$ ipython --no-banner

In [1]: import numpy as np

In [2]: import numpy.linalg as la

In [3]: np.set_printoptions(precision=2, suppress=True, linewidth=100)

In [4]: mat = np.tanh(np.array([[0.9, 0.0, 1.7, -0.1],
   ...:     [-1.0, 0.7, -0.4, -0.2],
   ...:     [0.0, -0.2, 0.0, 0.6],
   ...:     [1.1, -0.9, 1.2, -3.6],
   ...:     [-2.4, 2.4, -0.1, 1.0],
   ...:     [0.2, 0.8, 0.9, -1.2],
   ...:     [-0.5, 0.6, -1.2, -0.8],
   ...:     [-0.1, -0.2, 1.8, 0.3],
   ...:     [0.7, -0.5, 0.1, 0.6],
   ...:     [-0.1, 0.2, -1.0, 0.2],
   ...:     [-0.9, -1.4, 0.4, -0.8],
   ...:     [0.8, -2.1, -0.1, 0.5],
   ...:     [-0.6, 0.4, 1.6, 0.7]]) @ np.array([[0.1, 1.0, 0.4, 0.3, 0.6, -0.1, 1.8],
   ...:     [-0.1, 0.8, -0.2, -0.2, 0.8, 0.8, 1.5],
   ...:     [-1.0, -0.2, 0.4, 0.6, 1.1, -1.0, -0.2],
   ...:     [-0.2, -1.8, 0.3, 0.8, -0.6, -1.6, -0.6]]))

In [5]: mat.round(2) + 0
Out[5]: 
array([[-0.92,  0.63,  0.77,  0.84,  0.99, -0.93,  0.87],
       [ 0.26,  0.  , -0.64, -0.69, -0.35,  0.88, -0.5 ],
       [-0.1 , -0.85,  0.22,  0.48, -0.48, -0.81, -0.58],
       [-0.27,  1.  ,  0.02, -0.93,  1.  ,  1.  ,  0.99],
       [-0.52, -0.98, -0.83, -0.43, -0.23,  0.58, -0.86],
       [-0.62,  0.99, -0.08, -0.48,  0.99,  0.93,  0.97],
       [ 0.85,  0.93, -0.78, -0.93, -0.58,  1.  ,  0.62],
       [-0.95, -0.82,  0.67,  0.87,  0.92, -0.98, -0.77],
       [-0.1 , -0.66,  0.54,  0.69, -0.23, -0.91,  0.13],
       [ 0.73, -0.1 , -0.4 , -0.47, -0.81,  0.69,  0.2 ],
       [-0.19, -0.58, -0.16, -0.37, -0.63, -0.15, -1.  ],
       [ 0.28, -0.94,  0.69,  0.76, -0.92, -0.99, -0.96],
       [-0.95, -0.95,  0.49,  0.85,  0.86, -0.98, -0.84]])

In [6]: rng = np.random.default_rng(68968)

In [7]: data = np.eye(3, dtype=int)[rng.permutation(3)] * np.array([-3, -1, 3])

In [8]: data
Out[8]: 
array([[ 0,  0,  3],
       [-3,  0,  0],
       [ 0, -1,  0]])

In [9]: la.svd(data, compute_uv=False)
Out[9]: array([3., 3., 1.])

In [10]: data.T @ data
Out[10]: 
array([[9, 0, 0],
       [0, 1, 0],
       [0, 0, 9]])

In [11]: data @ data.T
Out[11]: 
array([[9, 0, 0],
       [0, 9, 0],
       [0, 0, 1]])

In [12]: np.sort(np.abs(la.eigvals(data)))
Out[12]: array([2.08, 2.08, 2.08])

In [13]: (data - data.T) / 2
Out[13]: 
array([[ 0. ,  1.5,  1.5],
       [-1.5,  0. ,  0.5],
       [-1.5, -0.5,  0. ]])

In [14]: data @ data
Out[14]: 
array([[ 0, -3,  0],
       [ 0,  0, -9],
       [ 3,  0,  0]])

In [15]: (data + data.T) / 2
Out[15]: 
array([[ 0. , -1.5,  1.5],
       [-1.5,  0. , -0.5],
       [ 1.5, -0.5,  0. ]])

In [16]: la.matrix_power(data, 2)
Out[16]: 
array([[ 0, -3,  0],
       [ 0,  0, -9],
       [ 3,  0,  0]])

In [17]: np.trace(data)
Out[17]: np.int64(0)

In [18]: np.allclose(data @ data.T, data.T @ data)
Out[18]: False

In [19]: round(np.abs(la.eigvals(data)).max(), 2)
Out[19]: np.float64(2.08)

In [20]: np.allclose(data, data.T)
Out[20]: False

In [21]: W = np.array([[2, 1, -1, -1], [1, -1, 0, 0], [2, 0, 1, 0]])

In [22]: c = np.array([1, 0, 2, 0])

In [23]: act = np.maximum(data @ W + c, 0)

In [24]: (act > 0).astype(int)
Out[24]: 
array([[1, 0, 1, 0],
       [0, 0, 1, 1],
       [0, 1, 1, 0]])

In [25]: cent = np.array([[-3, 0], [-1, 2], [2, 3], [-2, -3]])

In [26]: (act @ cent).round(6).argmax(axis=1)
Out[26]: array([1, 1, 1])

In [27]: act @ cent
Out[27]: 
array([[-11,  15],
       [  4,   6],
       [  3,   8]])

In [28]: out = data / np.sqrt((data ** 2).mean(axis=1, keepdims=True))

In [29]: data - data.mean(axis=1, keepdims=True)
Out[29]: 
array([[-1.  , -1.  ,  2.  ],
       [-2.  ,  1.  ,  1.  ],
       [ 0.33, -0.67,  0.33]])

In [30]: u, v = data[1], data[0]

In [31]: u @ u
Out[31]: np.int64(9)

In [32]: pr = (u @ v) / (u @ u) * u

In [33]: v - pr
Out[33]: array([0., 0., 3.])

In [34]: np.outer(u, v)
Out[34]: 
array([[ 0,  0, -9],
       [ 0,  0,  0],
       [ 0,  0,  0]])

In [35]: (v - pr) @ u
Out[35]: np.float64(0.0)

In [36]: round(la.norm(u + v) ** 2 + la.norm(u - v) ** 2, 2)
Out[36]: np.float64(36.0)

In [37]: pr
Out[37]: array([-0.,  0.,  0.])

In [38]: E = np.loadtxt("sample0.csv", delimiter=",")

In [39]: E
Out[39]: 
array([[ 0.92,  0.16, -0.12, -0.18],
       [ 0.16,  0.19,  0.34, -0.13],
       [-0.12,  0.34,  0.8 , -0.18],
       [-0.18, -0.13, -0.18,  0.09]])

In [40]: # projection: eigenvalues are 0 or 1

In [41]: x = np.array([2, 2, 4, 3])

In [42]: h1 = np.maximum(E @ x, 0)

In [43]: np.tanh(E @ x)
Out[43]: array([ 0.8 ,  0.93,  1.  , -0.79])

In [44]: np.maximum(E @ (3 * x), 0)
Out[44]: array([3.34, 5.06, 9.24, 0.  ])

In [45]: np.maximum(E @ x, 0) - np.maximum(-E @ x, 0)
Out[45]: array([ 1.11,  1.69,  3.08, -1.07])

In [46]: np.flatnonzero(h1 > 1e-9)
Out[46]: array([0, 1, 2])

In [47]: h1
Out[47]: array([1.11, 1.69, 3.08, 0.  ])

In [48]: E.T @ h1
Out[48]: array([ 0.91,  1.55,  2.89, -0.97])

In [49]: left, sigma, Vt = la.svd(E)

In [50]: evecs = Vt[:(sigma > 1e-8).sum()]

In [51]: x = E[1] + -3 * E[2] + rng.integers(2) * np.eye(4)[3]

In [52]: x
Out[52]: array([ 0.53, -0.82, -2.05,  0.41])

In [53]: np.round(la.norm(x - evecs.T @ evecs @ x), 2)
Out[53]: np.float64(0.0)

In [54]: np.diag(evecs.T @ evecs)
Out[54]: array([0.92, 0.19, 0.8 , 0.09])

In [55]: evecs.T @ evecs
Out[55]: 
array([[ 0.92,  0.16, -0.12, -0.18],
       [ 0.16,  0.19,  0.34, -0.13],
       [-0.12,  0.34,  0.8 , -0.18],
       [-0.18, -0.13, -0.18,  0.09]])

In [56]: hat = np.triu(np.array([[0, 1, 3, 1], [3, 0, 3, 0], [1, 1, 1, 2], [3, 3, 3, 2]]), 1) + np.eye(4)

In [57]: out = hat @ E @ la.inv(hat)

In [58]: la.matrix_rank(out)
Out[58]: np.int64(2)

In [59]: hat @ E - E @ hat
Out[59]: 
array([[-0.39,  0.17, -0.69, -1.25],
       [-0.37,  0.86,  1.32, -1.38],
       [-0.37, -0.13, -1.01, -1.29],
       [ 0.  ,  0.18,  0.93,  0.54]])

In [60]: np.round(np.poly(out), 2) + 0
Out[60]: array([ 1., -2.,  1.,  0.,  0.])

In [61]: np.round(la.det(out), 2)
Out[61]: np.float64(-0.0)

In [62]: round(float(np.trace(out)), 2), np.round(np.trace(E), 2)
Out[62]: (2.0, np.float64(2.0))

In [63]: out
Out[63]: 
array([[ 0.53,  0.72, -1.31,  1.33],
       [-0.21,  1.42, -0.9 ,  1.35],
       [-0.49,  0.58,  0.18,  0.13],
       [-0.18,  0.06,  0.2 , -0.13]])

In [64]: round(np.trace(out), 2)
Out[64]: np.float64(2.0)

In [65]: np.allclose(out, out.T)
Out[65]: False

In [66]: (out - out.T) / 2
Out[66]: 
array([[ 0.  ,  0.46, -0.41,  0.76],
       [-0.46,  0.  , -0.74,  0.65],
       [ 0.41,  0.74,  0.  , -0.03],
       [-0.76, -0.65,  0.03,  0.  ]])

In [67]: np.round(np.sort(np.abs(la.eigvals(out))), 2) + 0
Out[67]: array([0., 0., 1., 1.])

In [68]: out @ out
Out[68]: 
array([[ 0.53,  0.72, -1.31,  1.33],
       [-0.21,  1.42, -0.9 ,  1.35],
       [-0.49,  0.58,  0.18,  0.13],
       [-0.18,  0.06,  0.2 , -0.13]])

In [69]: np.round(np.abs(la.eigvals(out)).max(), 2)
Out[69]: np.float64(1.0)

In [70]: out = data / la.norm(data, axis=1, keepdims=True)

In [71]: G = out @ out.T

In [72]: G
Out[72]: 
array([[1., 0., 0.],
       [0., 1., 0.],
       [0., 0., 1.]])

In [73]: G[1]
Out[73]: array([0., 1., 0.])

In [74]: np.argwhere(np.triu(np.abs(G) > 0.95, 1))
Out[74]: array([], shape=(0, 2), dtype=int64)

In [75]: la.norm(out, axis=1)
Out[75]: array([1., 1., 1.])

In [76]: (G - 2 * np.eye(3)).round(6).argmax(axis=1)
Out[76]: array([1, 0, 0])

In [77]: (np.abs(G) > 0.9).astype(int)
Out[77]: 
array([[1, 0, 0],
       [0, 1, 0],
       [0, 0, 1]])

In [78]: M = np.load("m.npy")

In [79]: M
Out[79]: 
array([[1, 0, 0, 0],
       [0, 0, 1, 0],
       [0, 0, 0, 1],
       [0, 1, 0, 0]])

In [80]: # rows sum to 1

In [81]: x = np.array([-3, 0, 2, -1])

In [82]: round(la.det(M), 2)
Out[82]: np.float64(1.0)

In [83]: np.sort(np.abs(np.degrees(np.angle(la.eigvals(M)))))
Out[83]: array([  0.,   0., 120., 120.])

In [84]: left, sigma, Vt = la.svd(M, full_matrices=False)

In [85]: np.allclose(left * sigma @ Vt, M)
Out[85]: True

In [86]: left.shape, sigma.shape, Vt.shape
Out[86]: ((4, 4), (4,), (4, 4))

In [87]: np.sqrt((sigma ** 2).sum()), np.round(la.norm(M), 2)
Out[87]: (np.float64(2.0), np.float64(2.0))

In [88]: sigma / sigma[0]
Out[88]: array([1., 1., 1., 1.])

In [89]: left.T @ left
Out[89]: 
array([[1., 0., 0., 0.],
       [0., 1., 0., 0.],
       [0., 0., 1., 0.],
       [0., 0., 0., 1.]])

In [90]: sigma
Out[90]: array([1., 1., 1., 1.])

In [91]: X = np.load("case3.npy")

In [92]: X
Out[92]: 
array([[  2,   0,   4,   3,   3,   5],
       [  0,   1,   4,   5,  -2,   9],
       [  3,  -4,   7,   9,  -6,  13],
       [  3,  -2,  11,   5,  -6,  15],
       [ -1,  -2,  12,   0,  -3,  10],
       [  3,  -6,  10,  -2,   0,  11],
       [  1, -10,  14,   1,   0,  16],
       [  2, -10,  19,  -4,  -5,  19],
       [  1,  -6,  20,  -2,  -3,  19],
       [  0,  -4,  24,  -2,  -1,  23],
       [  2,  -4,  25,   2,  -5,  27],
       [  3,   0,  29,   3,  -2,  24],
       [  6,   0,  29,   6,  -1,  29],
       [ 11,   3,  28,   2,   2,  25],
       [  8,   5,  27,   4,   1,  25],
       [ 13,   3,  27,   2,   6,  20],
       [ 12,   0,  32,  -1,   1,  25],
       [ 12,  -2,  37,  -3,   6,  26],
       [ 15,  -5,  42,   0,   2,  21],
       [ 12,   0,  45,  -5,   7,  24],
       [ 17,   3,  46,  -3,   4,  20],
       [ 21,   8,  45,  -4,   2,  19],
       [ 22,   5,  41,  -6,   6,  19],
       [ 17,  10,  36,  -3,   2,  16],
       [ 12,  15,  34,  -3,   2,  13],
       [ 17,  20,  29,  -7,   7,  18],
       [ 15,  17,  34,  -2,  11,  15],
       [ 15,  19,  32,  -4,  13,  11],
       [ 14,  19,  33,  -9,  16,   6],
       [ 11,  19,  30, -12,  19,   2],
       [ 10,  23,  35,  -9,  22,  -3],
       [ 10,  19,  35,  -6,  26,   2],
       [  8,  24,  31,  -9,  26,   3],
       [ 11,  21,  26,  -8,  29,   0]])

In [93]: z = X[:, 0] > np.median(X[:, 0])

In [94]: u = X[z].mean(axis=0) - X[~z].mean(axis=0)

In [95]: u
Out[95]: array([10.94,  7.71, 15.35, -4.12,  5.35,  1.94])

In [96]: z.astype(int)
Out[96]: 
array([0, 0, 0, 0, 0, 0, 0, 0, 0, 0, 0, 0, 0, 1, 0, 1, 1, 1, 1, 1, 1, 1, 1, 1, 1, 1, 1, 1, 1, 1, 0,
       0, 0, 1])

In [97]: np.argsort(-np.abs(u).round(6), kind="stable")
Out[97]: array([2, 0, 1, 4, 3, 5])

In [98]: G = X.T @ X

In [99]: la.eigvalsh(G)[::-1]
Out[99]: array([44571.47,  7995.59,   675.68,   606.37,   251.15,   189.74])

In [100]: G
Out[100]: 
array([[ 4186,  2812, 10494, -1077,  2463,  4841],
       [ 2812,  4503,  6536, -1449,  3719,   959],
       [10494,  6536, 30081, -2701,  6358, 15182],
       [-1077, -1449, -2701,   912, -1496,  -274],
       [ 2463,  3719,  6358, -1496,  3987,   920],
       [ 4841,   959, 15182,  -274,   920, 10621]])

In [101]: hat = X @ la.solve(X.T @ X, X.T)

In [102]: np.round(hat @ X[:, 5], 2) + 0
Out[102]: 
array([ 5.,  9., 13., 15., 10., 11., 16., 19., 19., 23., 27., 24., 29., 25., 25., 20., 25., 26.,
       21., 24., 20., 19., 19., 16., 13., 18., 15., 11.,  6.,  2., -3.,  2.,  3.,  0.])

In [103]: np.allclose(hat @ hat, hat)
Out[103]: True

In [104]: np.diag(hat)
Out[104]: 
array([0.07, 0.08, 0.18, 0.07, 0.08, 0.09, 0.13, 0.21, 0.13, 0.2 , 0.16, 0.18, 0.19, 0.12, 0.14,
       0.17, 0.09, 0.15, 0.29, 0.15, 0.19, 0.22, 0.26, 0.14, 0.26, 0.46, 0.11, 0.1 , 0.1 , 0.17,
       0.28, 0.27, 0.24, 0.31])

In [105]: la.matrix_rank(np.eye(34) - hat)
Out[105]: np.int64(28)

In [106]: J = np.array([[-3.67, -1.79, -0.61, -5.49, 1.67, 2.3, 3.46],
     ...:     [2.75, 0.62, 0.27, 0.14, 1.06, -3.76, 1.48],
     ...:     [-0.7, -0.49, -0.2, 0.03, -0.49, 0.54, -0.12],
     ...:     [1.03, 0.17, 0.05, 1.18, -0.4, -1.18, -0.35],
     ...:     [0.65, 0.95, 0.39, -0.49, 1.03, 0.02, 0.04],
     ...:     [-0.02, -0.8, -0.3, -0.53, -0.07, -1.16, 1.19],
     ...:     [-0.53, -0.94, -0.33, -1.81, 0.57, -0.84, 2.01],
     ...:     [2.76, 1.83, 0.7, 1.93, 0.49, -1.7, -1.18],
     ...:     [0.93, -0.11, -0.05, 0.74, -0.28, -1.5, 0.21]])

In [107]: J
Out[107]: 
array([[-3.67, -1.79, -0.61, -5.49,  1.67,  2.3 ,  3.46],
       [ 2.75,  0.62,  0.27,  0.14,  1.06, -3.76,  1.48],
       [-0.7 , -0.49, -0.2 ,  0.03, -0.49,  0.54, -0.12],
       [ 1.03,  0.17,  0.05,  1.18, -0.4 , -1.18, -0.35],
       [ 0.65,  0.95,  0.39, -0.49,  1.03,  0.02,  0.04],
       [-0.02, -0.8 , -0.3 , -0.53, -0.07, -1.16,  1.19],
       [-0.53, -0.94, -0.33, -1.81,  0.57, -0.84,  2.01],
       [ 2.76,  1.83,  0.7 ,  1.93,  0.49, -1.7 , -1.18],
       [ 0.93, -0.11, -0.05,  0.74, -0.28, -1.5 ,  0.21]])

In [108]: left, sigma, Vt = la.svd(J)

In [109]: sigma.round(2) + 0
Out[109]: array([9.97, 5.62, 2.62, 0.  , 0.  , 0.  , 0.  ])

In [110]: np.argmax(sigma[:-1] / (sigma[1:] + 1e-6)) + 1
Out[110]: np.int64(3)

In [111]: out = left[:, :3] @ np.diag(sigma[:3]) @ Vt[:3]

In [112]: round(np.abs(J - out).max(), 2)
Out[112]: np.float64(0.0)
